% python3 -q
>>> import numpy as np
>>> import numpy.linalg as la
>>> np.set_printoptions(precision=2, suppress=True, linewidth=200)
>>> u = np.array([0, 0, 5])
>>> rng = np.random.default_rng(504)
>>> M = np.outer(rng.normal(size=21), u) + 0.02 * rng.normal(size=(21, 3))
>>> M.round(2) + 0
array([[  0.02,   0.  ,  -0.38],
       [ -0.03,   0.01,  -2.11],
       [  0.  ,   0.01,   7.84],
       [ -0.02,   0.01,  -5.38],
       [  0.04,   0.  ,   2.1 ],
       [  0.01,   0.  ,   1.25],
       [  0.01,   0.01,  -4.07],
       [ -0.03,  -0.02,   3.43],
       [ -0.01,   0.  ,   0.45],
       [  0.03,   0.03,   0.32],
       [  0.03,  -0.04,  -1.16],
       [  0.02,   0.02,   1.93],
       [ -0.03,  -0.02,   5.48],
       [  0.  ,   0.  ,   0.62],
       [  0.  ,   0.01,   5.04],
       [ -0.02,   0.02,   3.87],
       [  0.  ,  -0.01,   1.11],
       [ -0.01,   0.  ,  -5.78],
       [  0.01,   0.01,  -7.43],
       [  0.02,   0.01, -10.51],
       [  0.02,   0.02,  -3.24]])
>>> x = np.array([5, 2, 0])
>>> target = M @ x
>>> np.round(la.lstsq(M, target)[0], 2) + 0
array([5., 2., 0.])
>>> print(np.round(la.pinv(M) @ M, 2) + 0)
[[1. 0. 0.]
 [0. 1. 0.]
 [0. 0. 1.]]
>>> target = target + 0.02 * rng.normal(size=21)
>>> target.round(2) + 0
array([ 0.09, -0.16,  0.05, -0.08,  0.2 ,  0.03,  0.04, -0.19, -0.05,  0.25,  0.06,  0.15, -0.2 ,  0.03,  0.  , -0.07, -0.02, -0.01,  0.13,  0.14,  0.17])
>>> coef, *_ = la.lstsq(M, target)
>>> [round(float(la.norm(la.solve(M.T @ M + lam * np.eye(3), M.T @ target))), 2) for lam in (0, 1, 10, 100)]
[5.81, 0.05, 0.01, 0.01]
>>> np.round(M.T @ (target - M @ coef), 2) + 0
array([0., 0., 0.])
>>> print(coef.round())
[ 5.  2. -0.]
>>> proj = M @ la.solve(M.T @ M, M.T)
>>> np.round(la.eigvalsh(proj), 2) + 0
array([0., 0., 0., 0., 0., 0., 0., 0., 0., 0., 0., 0., 0., 0., 0., 0., 0., 0., 1., 1., 1.])
>>> Ac = (M - M.mean(axis=0)) / M.std(axis=0)
>>> print(Ac.std(axis=0))
[1. 1. 1.]
>>> np.argwhere(np.abs(Ac) > 2)
array([[10,  1],
       [19,  2]])
>>> coef = la.lstsq(np.delete(Ac, 1, axis=1), Ac[:, 1])[0]
>>> np.abs(coef).argmax()
np.int64(0)
>>> print(round(float(1 - np.var(Ac[:, 1] - np.delete(Ac, 1, axis=1) @ coef)), 2))
0.04
>>> E = np.load("sample13.npy")
>>> E
array([[3, 1, 3],
       [0, 2, 3],
       [0, 2, 3],
       [3, 1, 1]])
>>> x = np.array([-2, 5, -4])
>>> a = np.maximum(E @ x, 0)
>>> np.maximum(E @ x, 0) - np.maximum(-E @ x, 0)
array([-13,  -2,  -2,  -5])
>>> a
array([0, 0, 0, 0])
>>> x = np.array([2, -2, -1])
>>> target = E @ x
>>> la.solve(E.T @ E, E.T @ target)
array([ 2., -2., -1.])
>>> print(target)
[ 1 -7 -7  3]
>>> target = target + 0.1 * rng.normal(size=4)
>>> target
array([ 0.98, -7.13, -6.82,  3.04])
>>> coef, *_ = la.lstsq(E, target)
>>> np.round(E.T @ (target - E @ coef), 2) + 0
array([0., 0., 0.])
>>> print([round(float(la.norm(la.solve(E.T @ E + lam * np.eye(3), E.T @ target))), 2) for lam in (0, 1, 10, 100)])
[2.98, 2.62, 1.56, 0.36]
>>> coef.round()
array([ 2., -2., -1.])
>>> coef
array([ 2.  , -1.94, -1.03])
>>> X = np.load("a.npy")
>>> print(X)
[[2 0 0]
 [2 2 0]
 [1 1 0]]
>>> # triangular, det is the product of the diagonal
>>> np.einsum("ii->", X)
np.int64(4)
>>> round(la.det(X[::-1]), 2)
np.float64(0.0)
>>> round(float(la.det(2 * X)), 2), round(float(la.det(X)), 2)
(0.0, 0.0)
>>> np.kron(np.eye(2, dtype=int), X)
array([[2, 0, 0, 0, 0, 0],
       [2, 2, 0, 0, 0, 0],
       [1, 1, 0, 0, 0, 0],
       [0, 0, 0, 2, 0, 0],
       [0, 0, 0, 2, 2, 0],
       [0, 0, 0, 1, 1, 0]])
>>> print(np.round(la.det(X.T), 2))
0.0
>>> mat = np.load("out14.npy")
>>> mat
array([[18, -9, -9,  0],
       [-9,  9, 10,  2],
       [-9, 10, 13,  6],
       [ 0,  2,  6,  8]])
>>> # symmetric
>>> ev, vecs = la.eigh(mat)
>>> x = np.array([-1, 3, -1, -3])
>>> x @ mat @ x
np.int64(160)
>>> np.round(la.eigvalsh(mat[1:, 1:]), 2) + 0
array([ 0.  ,  6.51, 23.49])
>>> z = rng.permutation(4)
>>> print(z)
[1 0 3 2]
>>> Y = mat[z][:, z]
>>> np.round(np.sort(np.abs(la.eigvals(Y))), 2) + 0
array([ 0.  ,  3.43, 11.4 , 33.17])
>>> np.diag(Y)
array([ 9, 18,  8, 13])
>>> np.allclose(Y, mat)
False
>>> np.trace(Y)
np.int64(48)
>>> data = np.loadtxt("block6.csv", delimiter=",")
>>> data
array([[ -7.69,   3.59,   0.78],
       [  4.76,  -4.95,  15.94],
       [  5.16,  -3.63,  16.08],
       [  4.15,  -3.75,  14.31],
       [  4.65,  -1.19, -11.45],
       [  2.43,  -5.98,  15.7 ],
       [ -7.87,   4.73,   3.81],
       [  4.84,  -5.81,  15.  ],
       [  4.47,  -4.42,  15.92],
       [  4.31,  -0.02, -11.91],
       [-10.21,   4.42,   3.11],
       [  2.84,  -5.95,  13.85],
       [  3.06,   0.01, -12.95],
       [ -8.2 ,   4.08,   2.38],
       [  3.18,   1.72, -11.04],
       [  5.1 ,  -5.92,  13.97],
       [-11.17,   3.64,   3.01],
       [  4.76,  -5.66,  13.29],
       [ -6.13,   4.92,   2.18]])
>>> T = np.stack([data, 2 * data, data[::-1]])
>>> la.norm(T, axis=(1, 2))
array([ 60.47, 120.94,  60.47])
>>> print((T @ data.T).shape)
(3, 19, 19)
>>> proj = data @ la.solve(data.T @ data, data.T)
>>> proj @ data[:, 2]
array([  0.78,  15.94,  16.08,  14.31, -11.45,  15.7 ,   3.81,  15.  ,  15.92, -11.91,   3.11,  13.85, -12.95,   2.38, -11.04,  13.97,   3.01,  13.29,   2.18])
>>> print(np.diag(proj))
[0.09 0.12 0.28 0.13 0.13 0.22 0.17 0.11 0.14 0.1  0.18 0.21 0.12 0.11 0.14 0.11 0.31 0.1  0.23]
>>> x = np.array([-3, 1, 2])
>>> target = data @ x
>>> np.round(la.pinv(data) @ data, 2) + 0
array([[1., 0., 0.],
       [0., 1., 0.],
       [0., 0., 1.]])
>>> target = target + 0.3 * rng.normal(size=19)
>>> target
array([ 28.72,  12.87,  12.77,  12.02, -37.79,  18.03,  35.58,   9.6 ,  13.89, -37.3 ,  41.17,  12.7 , -34.82,  33.08, -29.5 ,   6.97,  43.47,   6.95,  27.58])
>>> coef, *_ = la.lstsq(data, target)
>>> round(la.norm(target - data @ coef), 2)
np.float64(1.33)
>>> coef.round()
array([-3.,  1.,  2.])
>>> def softmax(z):
...     e = np.exp(z - z.max(axis=-1, keepdims=True))
...     return e / e.sum(axis=-1, keepdims=True)
... 
>>> softmax(M).sum(axis=1)
array([1., 1., 1., 1., 1., 1., 1., 1., 1., 1., 1., 1., 1., 1., 1., 1., 1., 1., 1., 1., 1.])
>>> print(np.round(softmax(M[2] + -3), 2) + 0)
[0. 0. 1.]
>>> scores = M @ M.T / np.sqrt(3)
>>> softmax(scores).round(6).argmax(axis=1)
array([19, 19,  2, 19,  2,  2, 19,  2,  2,  2, 19,  2,  2,  2,  2,  2,  2, 19, 19, 19, 19])
>>> np.round(softmax(scores)[2] @ M, 2) + 0
array([0.  , 0.01, 7.84])
>>> u = np.array([3, 3, -5])
>>> np.polyval(u, data[18])
array([89.34, 82.38, 15.8 ])
